% python3 -q
>>> import numpy as np
>>> np.set_printoptions(precision=4, suppress=True, linewidth=160)
>>> rnd = lambda a: np.round(a, 4) + 0
>>> W0 = np.array([[1, -4, 16, -64],
...     [1, -3, 9, -27],
...     [1, -2, 4, -8],
...     [1, -1, 1, -1],
...     [1, 0, 0, 0],
...     [1, 1, 1, 1],
...     [1, 2, 4, 8],
...     [1, 3, 9, 27],
...     [1, 4, 16, 64]])
>>> q, Rm = np.linalg.qr(W0)
>>> rnd(Rm)
array([[ -3.    ,   0.    , -20.    ,   0.    ],
       [  0.    ,   7.746 ,   0.    ,  91.4024],
       [  0.    ,   0.    ,  17.5499,   0.    ],
       [  0.    ,   0.    ,   0.    , -37.7571]])
>>> rnd(q @ Rm)
array([[  1.,  -4.,  16., -64.],
       [  1.,  -3.,   9., -27.],
       [  1.,  -2.,   4.,  -8.],
       [  1.,  -1.,   1.,  -1.],
       [  1.,   0.,   0.,   0.],
       [  1.,   1.,   1.,   1.],
       [  1.,   2.,   4.,   8.],
       [  1.,   3.,   9.,  27.],
       [  1.,   4.,  16.,  64.]])
>>> rnd(np.abs(np.diag(Rm)))
array([ 3.    ,  7.746 , 17.5499, 37.7571])
>>> q.shape, Rm.shape
((9, 4), (4, 4))
>>> abs(Rm[0, 0]), rnd(np.linalg.norm(W0[:, 0]))
(np.float64(3.0), np.float64(3.0))
>>> rnd(np.trace(q @ q.T))
np.float64(4.0)
>>> out = np.linalg.inv(Rm)
>>> np.allclose(out, Rm.T)
False
>>> rnd(np.linalg.det(Rm) * np.linalg.det(out))
np.float64(1.0)
>>> rnd(np.linalg.cond(Rm))
np.float64(50.2907)
>>> F = np.load("w.npy")
>>> F
array([[-4, -2,  2,  2, -3,  2],
       [-2, -2, -1, -4, -1,  0],
       [ 2, -1,  2, -2,  0, -1],
       [ 2, -4, -2,  0,  1,  0],
       [-3, -1,  0,  1,  4, -1],
       [ 2,  0, -1,  0, -1, -4]])
>>> # symmetric, so the eigenvalues are real
>>> vals, vecs = np.linalg.eigh(F)
>>> x0 = np.array([4, -4, 4, 2, -1, 4])
>>> np.abs(F).sum(axis=1).max(), rnd(np.abs(vals).max())
(np.int64(15), np.float64(7.4832))
>>> rnd(x0 @ F @ x0 / (x0 @ x0)), rnd(vals[0]), rnd(vals[-1])
(np.float64(2.2029), np.float64(-7.4832), np.float64(5.505))
>>> (np.sign(vecs[:, -1].round(6)) == np.sign(vecs[0, -1].round(6))).astype(int)
array([1, 1, 1, 0, 0, 1])
>>> rng = np.random.default_rng(648355)
>>> out = W0 + rng.integers(-2, 3, (9, 2)) @ rng.integers(-2, 3, (2, 4))
>>> out
array([[  0,  -7,  15, -68],
       [  1,  -3,   9, -27],
       [  3,  -6,   2, -12],
       [  5,  -4,  -1,  -3],
       [ -2,  -4,  -1,  -6],
       [ -2,  -3,   0,  -5],
       [  4,   6,   5,  14],
       [  1,  -2,   7,  21],
       [  3,   5,  16,  66]])
>>> np.abs(out - W0).sum(axis=1)
array([ 9,  0, 12, 11, 14, 14, 14, 13,  5])
>>> out - W0
array([[-1, -3, -1, -4],
       [ 0,  0,  0,  0],
       [ 2, -4, -2, -4],
       [ 4, -3, -2, -2],
       [-3, -4, -1, -6],
       [-3, -4, -1, -6],
       [ 3,  4,  1,  6],
       [ 0, -5, -2, -6],
       [ 2,  1,  0,  2]])
>>> np.linalg.matrix_rank(out - W0, tol=1e-8)
np.int64(2)
>>> q, vecs = np.linalg.qr(out[:, :3])[0], np.linalg.qr(out[:, 3:])[0]
>>> s = np.linalg.svd(q.T @ vecs, compute_uv=False)
>>> rnd(np.linalg.norm(q @ q.T - vecs @ vecs.T, 2))
np.float64(1.0)
>>> X = np.load("layer2.npy")
>>> X
array([[4, 4, 4, 0, 2],
       [4, 4, 4, 0, 2],
       [4, 4, 4, 0, 2],
       [0, 0, 0, 0, 0],
       [2, 2, 2, 0, 1]])
>>> # rows and columns are dependent
>>> np.flatnonzero(np.linalg.matrix_power((X != 0) + (X.T != 0) + np.eye(5), 5)[4])
array([0, 1, 2, 4])
>>> (X != 0).astype(int)
array([[1, 1, 1, 0, 1],
       [1, 1, 1, 0, 1],
       [1, 1, 1, 0, 1],
       [0, 0, 0, 0, 0],
       [1, 1, 1, 0, 1]])
>>> rnd(np.linalg.det(X))
np.float64(0.0)
>>> np.argsort(-np.linalg.norm(X, axis=0).round(6), kind="stable")[:3]
array([0, 1, 2])
>>> rnd(np.linalg.norm(X, 2) / np.linalg.norm(X))
np.float64(1.0)
>>> np.linalg.cond(X) > 100
np.True_
>>> np.linalg.matrix_rank(X, rtol=0.1)
np.int64(1)
>>> rnd(np.abs(np.linalg.eigvals(X)).max())
np.float64(13.0)
>>> X @ X
array([[52, 52, 52,  0, 26],
       [52, 52, 52,  0, 26],
       [52, 52, 52,  0, 26],
       [ 0,  0,  0,  0,  0],
       [26, 26, 26,  0, 13]])
>>> (X + X.T) / 2
array([[4., 4., 4., 0., 2.],
       [4., 4., 4., 0., 2.],
       [4., 4., 4., 0., 2.],
       [0., 0., 0., 0., 0.],
       [2., 2., 2., 0., 1.]])
>>> np.allclose(X @ X.T, X.T @ X)
True
>>> rnd(np.linalg.det(X))
np.float64(0.0)
>>> rnd(np.sort(np.abs(np.linalg.eigvals(X))))
array([ 0.,  0.,  0.,  0., 13.])
>>> np.linalg.lstsq(X[:-1].T, X[-1])[2]
np.int32(1)
>>> np.abs(np.diag(np.linalg.qr(X)[1])) > 1e-9
array([ True, False, False, False, False])
>>> rnd(X @ np.linalg.pinv(X) @ X)
array([[4., 4., 4., 0., 2.],
       [4., 4., 4., 0., 2.],
       [4., 4., 4., 0., 2.],
       [0., 0., 0., 0., 0.],
       [2., 2., 2., 0., 1.]])
>>> np.unique(X.round(6), axis=0).shape
(3, 5)
>>> A = np.array([[-3, 2, -3, 0], [2, -3, 2, -3], [-3, 2, -3, 2], [0, -3, 2, -3]])
>>> # symmetric
>>> labels = rng.permutation(4)
>>> out = A[:, labels] * rng.choice([-1, 1], 4)
>>> out
array([[-2,  0, -3,  3],
       [ 3, -3,  2, -2],
       [-2,  2, -3,  3],
       [ 3, -3,  2,  0]])
>>> Uu, _, Vh = np.linalg.svd(A.T @ out)
>>> rnd(Uu @ Vh)
array([[ 0.,  0.,  0., -1.],
       [-1.,  0.,  0.,  0.],
       [ 0.,  0.,  1.,  0.],
       [ 0.,  1.,  0.,  0.]])
>>> rnd(np.linalg.lstsq(A, out)[0])
array([[ 0.,  0.,  0., -1.],
       [-1.,  0.,  0.,  0.],
       [ 0.,  0.,  1.,  0.],
       [ 0.,  1.,  0.,  0.]])
>>> out = A / np.linalg.norm(A, axis=1, keepdims=True)
>>> C2 = out @ out.T
>>> (C2 - 2 * np.eye(4)).round(6).argmax(axis=1)
array([2, 3, 0, 1])
>>> rnd(np.linalg.norm(out, axis=1))
array([1., 1., 1., 1.])
>>> (np.abs(C2) > 0.9).astype(int)
array([[1, 0, 1, 0],
       [0, 1, 1, 1],
       [1, 1, 1, 0],
       [0, 1, 0, 1]])
>>> f = np.array([1, -1, 0, 3])
>>> out = A + np.outer(f, np.eye(4)[0])
>>> np.linalg.matrix_rank(np.linalg.inv(out) - np.linalg.inv(A), tol=1e-8)
np.int64(1)
>>> rnd(np.linalg.det(out) / np.linalg.det(A)), rnd(1 + np.linalg.solve(A, f)[0])
(np.float64(-1.0), np.float64(-1.0))
>>> out
array([[-2.,  2., -3.,  0.],
       [ 1., -3.,  2., -3.],
       [-3.,  2., -3.,  2.],
       [ 3., -3.,  2., -3.]])
>>> np.linalg.matrix_rank(out - A)
np.int64(1)
>>> data = np.load("arr.npy")
>>> rnd(data)
array([[0.3   , 0.3   , 0.3   , 0.1   ],
       [0.    , 0.5   , 0.5   , 0.    ],
       [0.2222, 0.2222, 0.3333, 0.2222],
       [0.25  , 0.25  , 0.    , 0.5   ]])
>>> # rows sum to 1
>>> f = np.array([1, 2, 0])
>>> np.cross(data[0, :3], data[3, :3])
array([-0.075,  0.075,  0.   ])
>>> rnd(np.linalg.det(data))
np.float64(0.0125)
>>> np.allclose(data @ data.T, data.T @ data)
False
>>> np.allclose(data, data.T)
False
>>> rnd((data + data.T) / 2)
array([[0.3   , 0.15  , 0.2611, 0.175 ],
       [0.15  , 0.5   , 0.3611, 0.125 ],
       [0.2611, 0.3611, 0.3333, 0.1111],
       [0.175 , 0.125 , 0.1111, 0.5   ]])
>>> rnd((data - data.T) / 2)
array([[ 0.    ,  0.15  ,  0.0389, -0.075 ],
       [-0.15  ,  0.    ,  0.1389, -0.125 ],
       [-0.0389, -0.1389,  0.    ,  0.1111],
       [ 0.075 ,  0.125 , -0.1111,  0.    ]])
>>> m1 = np.load("test12.npy")
>>> m1
array([[ 17,  -7, -13,  -2, -11,  -5,   7, -13],
       [ -7,  32,  -8,  -7,   4,  13,  21,   2],
       [-13,  -8,  20,   5,  10,   5, -17,  12],
       [ -2,  -7,   5,  12,  12,   7, -12,   8],
       [-11,   4,  10,  12,  28,  17,  -9,  16],
       [ -5,  13,   5,   7,  17,  25,   1,   9],
       [  7,  21, -17, -12,  -9,   1,  28, -10],
       [-13,   2,  12,   8,  16,   9, -10,  14]])
>>> # symmetric, so the eigenvalues are real
>>> r = np.linalg.matrix_rank(m1)
>>> r
np.int64(6)
>>> null = np.linalg.svd(m1)[2][r:].T
>>> [int(np.linalg.matrix_rank(m1[:, :j + 1])) for j in range(8)]
[1, 2, 3, 4, 5, 6, 6, 6]
>>> [int(np.linalg.matrix_rank(np.delete(m1, i, axis=0))) for i in range(8)]
[6, 6, 6, 6, 6, 6, 6, 6]
>>> [int(np.linalg.matrix_rank(m1[:i])) for i in range(1, len(m1) + 1)]
[1, 2, 3, 4, 5, 6, 6, 6]
>>> rnd(m1 @ null)
array([[0., 0.],
       [0., 0.],
       [0., 0.],
       [0., 0.],
       [0., 0.],
       [0., 0.],
       [0., 0.],
       [0., 0.]])
>>> np.linalg.matrix_rank(m1.T @ m1), np.linalg.matrix_rank(m1 @ m1.T)
(np.int64(6), np.int64(6))
>>> np.allclose(m1 @ null, 0)
True
>>> vals, vecs = np.linalg.eigh(m1)
>>> (vals > 1e-8).sum(), (vals < -1e-8).sum()
(np.int64(6), np.int64(0))
>>> np.unique(vals.round(6) + 0, return_counts=True)[1]
array([2, 1, 1, 1, 1, 1, 1])
>>> rnd(vecs.T @ vecs)
array([[1., 0., 0., 0., 0., 0., 0., 0.],
       [0., 1., 0., 0., 0., 0., 0., 0.],
       [0., 0., 1., 0., 0., 0., 0., 0.],
       [0., 0., 0., 1., 0., 0., 0., 0.],
       [0., 0., 0., 0., 1., 0., 0., 0.],
       [0., 0., 0., 0., 0., 1., 0., 0.],
       [0., 0., 0., 0., 0., 0., 1., 0.],
       [0., 0., 0., 0., 0., 0., 0., 1.]])
>>> np.abs(vecs[:, -1]).round(6).argmax()
np.int64(4)
>>> rnd(vals.sum()), np.trace(m1)
(np.float64(176.0), np.int64(176))
>>> Uu, s, Vh = np.linalg.svd(m1)
>>> vecs = Vh[:(s > 1e-8).sum()]
>>> x0 = m1[7] + 4 * m1[1] + rng.integers(2) * np.eye(8)[6]
>>> x0
array([-41., 130., -20., -20.,  32.,  61.,  74.,  22.])
>>> rnd(np.diag(vecs.T @ vecs))
array([0.5118, 0.7815, 0.6954, 0.7087, 0.9905, 0.881 , 0.9617, 0.4694])
>>> rnd(np.linalg.norm(x0 - vecs.T @ vecs @ x0))
np.float64(0.0)
>>> rnd(np.trace(np.linalg.pinv(m1) @ m1))
np.float64(6.0)
>>> np.linalg.lstsq(m1[:-1].T, m1[-1])[2]
np.int32(6)
>>> np.unique(m1.round(6), axis=0).shape
(8, 8)
>>> np.abs(np.diag(np.linalg.qr(m1)[1])) > 1e-9
array([ True,  True,  True,  True,  True,  True, False, False])
>>> np.allclose(m1[:-1].T @ np.linalg.lstsq(m1[:-1].T, m1[-1])[0], m1[-1])
True
>>> f = np.array([-3, 2, 1, 4, -3, -2, -2, 2, 1])
>>> K = f[np.abs(np.subtract.outer(np.arange(9), np.arange(9)))]
>>> K
array([[-3,  2,  1,  4, -3, -2, -2,  2,  1],
       [ 2, -3,  2,  1,  4, -3, -2, -2,  2],
       [ 1,  2, -3,  2,  1,  4, -3, -2, -2],
       [ 4,  1,  2, -3,  2,  1,  4, -3, -2],
       [-3,  4,  1,  2, -3,  2,  1,  4, -3],
       [-2, -3,  4,  1,  2, -3,  2,  1,  4],
       [-2, -2, -3,  4,  1,  2, -3,  2,  1],
       [ 2, -2, -2, -3,  4,  1,  2, -3,  2],
       [ 1,  2, -2, -2, -3,  4,  1,  2, -3]])
>>> # symmetric, so the eigenvalues are real
>>> vals, vecs = np.linalg.eigh(K)
>>> x0 = np.array([2, 2, 2, 0, 2, 0, -3, -1, 3])
>>> rnd(x0 @ K @ x0 / (x0 @ x0)), rnd(vals[0]), rnd(vals[-1])
(np.float64(-0.7714), np.float64(-14.5001), np.float64(5.3879))
>>> np.abs(K).sum(axis=1).max(), rnd(np.abs(vals).max())
(np.int64(23), np.float64(14.5001))
>>> rnd(np.linalg.eigvalsh(K[1:, 1:]))
array([-13.9425,  -9.9536,  -9.1198,  -1.6502,   0.8469,   1.0573,   3.923 ,   4.8388])
